In [1]: import numpy as np

In [2]: import numpy.linalg as la

In [3]: np.set_printoptions(precision=2, suppress=True, linewidth=100, legacy="1.25")

In [4]: W0 = np.load("test9.npy")

In [5]: W0
Out[5]: 
array([[1, 0, 0, 0, 0, 0, 0, 0],
       [3, 1, 0, 0, 0, 0, 0, 0],
       [0, 0, 1, 0, 0, 0, 0, 0],
       [1, 1, 3, 1, 0, 0, 0, 0],
       [3, 0, 0, 3, 1, 0, 0, 0],
       [0, 0, 3, 3, 2, 1, 0, 0],
       [1, 1, 2, 3, 0, 2, 1, 0],
       [3, 0, 1, 2, 0, 3, 1, 1]])

In [6]: rng = np.random.default_rng(2163)

In [7]: labels = rng.permutation(8)

In [8]: labels
Out[8]: array([1, 5, 0, 7, 6, 2, 3, 4])

In [9]: out = W0[labels][:, labels]

In [10]: np.round(la.det(out), 2), round(la.det(W0[labels]), 2)
Out[10]: (1.0, 1.0)

In [11]: np.diag(out)
Out[11]: array([1, 1, 1, 1, 1, 1, 1, 1])

In [12]: np.trace(out)
Out[12]: 8

In [13]: out
Out[13]: 
array([[1, 0, 3, 0, 0, 0, 0, 0],
       [0, 1, 0, 0, 0, 3, 3, 2],
       [0, 0, 1, 0, 0, 0, 0, 0],
       [0, 3, 3, 1, 1, 1, 2, 0],
       [1, 2, 1, 0, 1, 2, 3, 0],
       [0, 0, 0, 0, 0, 1, 0, 0],
       [1, 0, 1, 0, 0, 3, 1, 0],
       [0, 0, 3, 0, 0, 0, 3, 1]])

In [14]: arr = np.load("block0.npy")

In [15]: arr
Out[15]: 
array([[0.13, 0.21, 0.04, 0.13, 0.04, 0.04, 0.21],
       [0.21, 0.35, 0.07, 0.21, 0.07, 0.07, 0.35],
       [0.04, 0.07, 0.01, 0.04, 0.01, 0.01, 0.07],
       [0.13, 0.21, 0.04, 0.13, 0.04, 0.04, 0.21],
       [0.04, 0.07, 0.01, 0.04, 0.01, 0.01, 0.07],
       [0.04, 0.07, 0.01, 0.04, 0.01, 0.01, 0.07],
       [0.21, 0.35, 0.07, 0.21, 0.07, 0.07, 0.35]])

In [16]: # columns 0 and 3 are equal

In [17]: x = np.array([1, 1, 3, 2, 3, 3, 0])

In [18]: np.einsum("ij,j->i", arr, x)
Out[18]: array([0.97, 1.62, 0.32, 0.97, 0.32, 0.32, 1.62])

In [19]: arr @ np.ones(7)
Out[19]: array([0.8 , 1.34, 0.27, 0.8 , 0.27, 0.27, 1.34])

In [20]: np.sign((arr @ x).round(6))
Out[20]: array([1., 1., 1., 1., 1., 1., 1.])

In [21]: arr @ (2 * x)
Out[21]: array([1.94, 3.24, 0.65, 1.94, 0.65, 0.65, 3.24])

In [22]: w, vecs = la.eigh(arr)

In [23]: x = np.array([-5, -2, -1, 4, -4, 1, -5])

In [24]: vecs * np.abs(w) @ vecs.T
Out[24]: 
array([[0.13, 0.21, 0.04, 0.13, 0.04, 0.04, 0.21],
       [0.21, 0.35, 0.07, 0.21, 0.07, 0.07, 0.35],
       [0.04, 0.07, 0.01, 0.04, 0.01, 0.01, 0.07],
       [0.13, 0.21, 0.04, 0.13, 0.04, 0.04, 0.21],
       [0.04, 0.07, 0.01, 0.04, 0.01, 0.01, 0.07],
       [0.04, 0.07, 0.01, 0.04, 0.01, 0.01, 0.07],
       [0.21, 0.35, 0.07, 0.21, 0.07, 0.07, 0.35]])

In [25]: np.round(la.eigvalsh(arr[1:, 1:]), 2) + 0
Out[25]: array([0.  , 0.  , 0.  , 0.  , 0.  , 0.87])

In [26]: la.cond(arr) > 100
Out[26]: True

In [27]: np.argsort(-la.norm(arr, axis=0).round(6), kind="stable")[:3]
Out[27]: array([1, 6, 0])

In [28]: np.round(la.norm(arr, 2) / la.norm(arr), 2)
Out[28]: 1.0

In [29]: X = np.array([[5.0, 1.0, 0.0, 0.0, 0.0],
    ...:     [0.0, 5.0, 1.0, 0.0, 0.0],
    ...:     [0.0, 0.0, 5.0, 1.0, 0.0],
    ...:     [0.0, 0.0, 0.0, 5.0, 1.0],
    ...:     [0.0, 0.0, 0.0, 0.0, 5.0]])

In [30]: # triangular: eigenvalues sit on the diagonal

In [31]: u = np.array([1, 3, 0])

In [32]: np.cross(X[2, :3], X[4, :3])
Out[32]: array([0., 0., 0.])

In [33]: np.polyval(u, X[2])
Out[33]: array([ 0.,  0., 40.,  4.,  0.])

In [34]: hat = np.triu(np.array([[-2, 1, 2, 1, -2],
    ...:     [0, 1, 0, -1, -2],
    ...:     [0, -2, 0, -1, -1],
    ...:     [2, -1, -2, -1, -1],
    ...:     [2, -2, -2, 1, 1]]), 1) + np.eye(5)

In [35]: out = hat @ X @ la.inv(hat)

In [36]: np.poly(out)
Out[36]: array([    1.,   -25.,   250., -1250.,  3125., -3125.])

In [37]: la.matrix_rank(out)
Out[37]: 5

In [38]: m1 = np.load("m.npy")

In [39]: m1
Out[39]: 
array([[ 0,  2, -2],
       [ 0,  0, -3],
       [ 0,  0,  0]])

In [40]: # triangular: eigenvalues sit on the diagonal

In [41]: hat = np.triu(np.array([[0, 1, 1], [1, 0, 1], [0, 1, 2]]), 1) + np.eye(3)

In [42]: out = hat @ m1 @ la.inv(hat)

In [43]: out
Out[43]: 
array([[ 0.,  2., -7.],
       [ 0.,  0., -3.],
       [ 0.,  0.,  0.]])

In [44]: la.matrix_rank(out)
Out[44]: 2

In [45]: hat @ m1 - m1 @ hat
Out[45]: 
array([[ 0.,  0., -5.],
       [ 0.,  0.,  0.],
       [ 0.,  0.,  0.]])

In [46]: np.round(la.det(out), 2)
Out[46]: 0.0

In [47]: np.trace(out), np.trace(m1)
Out[47]: (0.0, 0)

In [48]: u = np.array([2, 0])

In [49]: np.cross(out[2, :3], out[1, :3])
Out[49]: array([-0.,  0.,  0.])

In [50]: np.convolve(out[2], u)
Out[50]: array([0., 0., 0., 0.])

In [51]: np.round(np.abs(la.eigvals(m1)).max(), 2)
Out[51]: 0.0

In [52]: np.trace(m1)
Out[52]: 0

In [53]: (m1 - m1.T) / 2
Out[53]: 
array([[ 0. ,  1. , -1. ],
       [-1. ,  0. , -1.5],
       [ 1. ,  1.5,  0. ]])

In [54]: m1 @ m1
Out[54]: 
array([[ 0,  0, -6],
       [ 0,  0,  0],
       [ 0,  0,  0]])

In [55]: assert m1 == m1.T
---------------------------------------------------------------------------
ValueError                                Traceback (most recent call last)
Cell In[55], line 1
----> 1 assert m1 == m1.T

ValueError: The truth value of an array with more than one element is ambiguous. Use a.any() or a.all()

In [56]: np.allclose(m1 @ m1.T, m1.T @ m1)
Out[56]: False

In [57]: np.allclose(m1, m1.T)
Out[57]: False

In [58]: m1.inv()
---------------------------------------------------------------------------
AttributeError                            Traceback (most recent call last)
Cell In[58], line 1
----> 1 m1.inv()

AttributeError: 'numpy.ndarray' object has no attribute 'inv'

In [59]: np.sort(np.abs(la.eigvals(m1)))
Out[59]: array([0., 0., 0.])

In [60]: (m1 + m1.T) / 2
Out[60]: 
array([[ 0. ,  1. , -1. ],
       [ 1. ,  0. , -1.5],
       [-1. , -1.5,  0. ]])

In [61]: np.poly(m1)
Out[61]: array([1., 0., 0., 0.])

In [62]: np.einsum("ii->", m1)
Out[62]: 0

In [63]: round(float(la.norm(m1, 2) / la.norm(m1)), 2)
Out[63]: 0.92

In [64]: [round(float(x), 2) for x in la.svd(m1, compute_uv=False)[:3]]
Out[64]: [3.81, 1.57, 0.0]

In [65]: J = np.load("case7.npy")

In [66]: J
Out[66]: 
array([[ 3,  4,  5,  6,  7,  8,  9, 10, 11],
       [12, 13, 14, 15, 16, 17, 18, 19, 20],
       [21, 22, 23, 24, 25, 26, 27, 28, 29],
       [30, 31, 32, 33, 34, 35, 36, 37, 38],
       [39, 40, 41, 42, 43, 44, 45, 46, 47],
       [48, 49, 50, 51, 52, 53, 54, 55, 56],
       [57, 58, 59, 60, 61, 62, 63, 64, 65],
       [66, 67, 68, 69, 70, 71, 72, 73, 74]])

In [67]: # rank 2

In [68]: np.abs(np.diag(la.qr(J)[1])) > 1e-9
Out[68]: array([ True,  True, False, False, False, False, False, False])

In [69]: np.unique(J.round(6), axis=0).shape
Out[69]: (8, 9)

In [70]: la.lstsq(J[:-1].T, J[-1])[2]
Out[70]: 2

In [71]: round(float(np.trace(la.pinv(J) @ J)), 2)
Out[71]: 2.0

In [72]: np.allclose(J[:-1].T @ la.lstsq(J[:-1].T, J[-1])[0], J[-1])
Out[72]: True

In [73]: F = np.array([[-2, 1, -3, 0, -1],
    ...:     [-2, -3, 3, 1, 2],
    ...:     [0, 1, 0, 3, 1],
    ...:     [0, -1, -2, 1, 0],
    ...:     [-2, 3, 1, 1, -3],
    ...:     [1, 2, 0, 3, -3],
    ...:     [3, -2, 0, 1, 3],
    ...:     [-2, -1, 0, -1, 0],
    ...:     [0, -3, 0, 3, 3],
    ...:     [0, -3, 3, 2, -3]])

In [74]: F[:, 0] = 5 * F[:, 1]

In [75]: F
Out[75]: 
array([[  5,   1,  -3,   0,  -1],
       [-15,  -3,   3,   1,   2],
       [  5,   1,   0,   3,   1],
       [ -5,  -1,  -2,   1,   0],
       [ 15,   3,   1,   1,  -3],
       [ 10,   2,   0,   3,  -3],
       [-10,  -2,   0,   1,   3],
       [ -5,  -1,   0,  -1,   0],
       [-15,  -3,   0,   3,   3],
       [-15,  -3,   3,   2,  -3]])

In [76]: # column 0 dominates

In [77]: left, s, Vh = la.svd(F)

In [78]: np.argmax(s[:-1] / (s[1:] + 1e-6)) + 1
Out[78]: 4

In [79]: out = left[:, :4] @ np.diag(s[:4]) @ Vh[:4]

In [80]: la.matrix_rank(out)
Out[80]: 4

In [81]: np.round(la.norm(F - out) / la.norm(F), 2)
Out[81]: 0.0

In [82]: out = np.array([[0, 2], [2, 0], [0, 3], [3, 0], [2, 0]])

In [83]: la.matrix_rank(np.vstack([F, out.T]))
Out[83]: 5

In [84]: out @ F
---------------------------------------------------------------------------
ValueError                                Traceback (most recent call last)
Cell In[84], line 1
----> 1 out @ F

ValueError: matmul: Input operand 1 has a mismatch in its core dimension 0, with gufunc signature (n?,k),(k,m?)->(n?,m?) (size 10 is different from 2)

In [85]: np.vstack([F, out.T]).shape
Out[85]: (12, 5)

In [86]: out.T @ F.T
Out[86]: 
array([[  0,   1,  13,   1,   3,   7,   5,  -5,   9,  -6],
       [  1, -21,  10, -16,  33,  20, -20, -10, -30, -21]])

In [87]: la.matrix_rank(F @ out)
Out[87]: 2

In [88]: np.einsum("ik,kj->ij", F, out)
Out[88]: 
array([[  0,   1],
       [  1, -21],
       [ 13,  10],
       [  1, -16],
       [  3,  33],
       [  7,  20],
       [  5, -20],
       [ -5, -10],
       [  9, -30],
       [ -6, -21]])

In [89]: np.round(F @ la.pinv(F) @ F, 2) + 0
Out[89]: 
array([[  5.,   1.,  -3.,   0.,  -1.],
       [-15.,  -3.,   3.,   1.,   2.],
       [  5.,   1.,   0.,   3.,   1.],
       [ -5.,  -1.,  -2.,   1.,   0.],
       [ 15.,   3.,   1.,   1.,  -3.],
       [ 10.,   2.,   0.,   3.,  -3.],
       [-10.,  -2.,   0.,   1.,   3.],
       [ -5.,  -1.,   0.,  -1.,   0.],
       [-15.,  -3.,   0.,   3.,   3.],
       [-15.,  -3.,   3.,   2.,  -3.]])

In [90]: la.lstsq(F[:-1].T, F[-1])[2]
Out[90]: 4

In [91]: np.allclose(F[:-1].T @ la.lstsq(F[:-1].T, F[-1])[0], F[-1])
Out[91]: True

In [92]: np.unique(F.round(6), axis=0).shape
Out[92]: (10, 5)
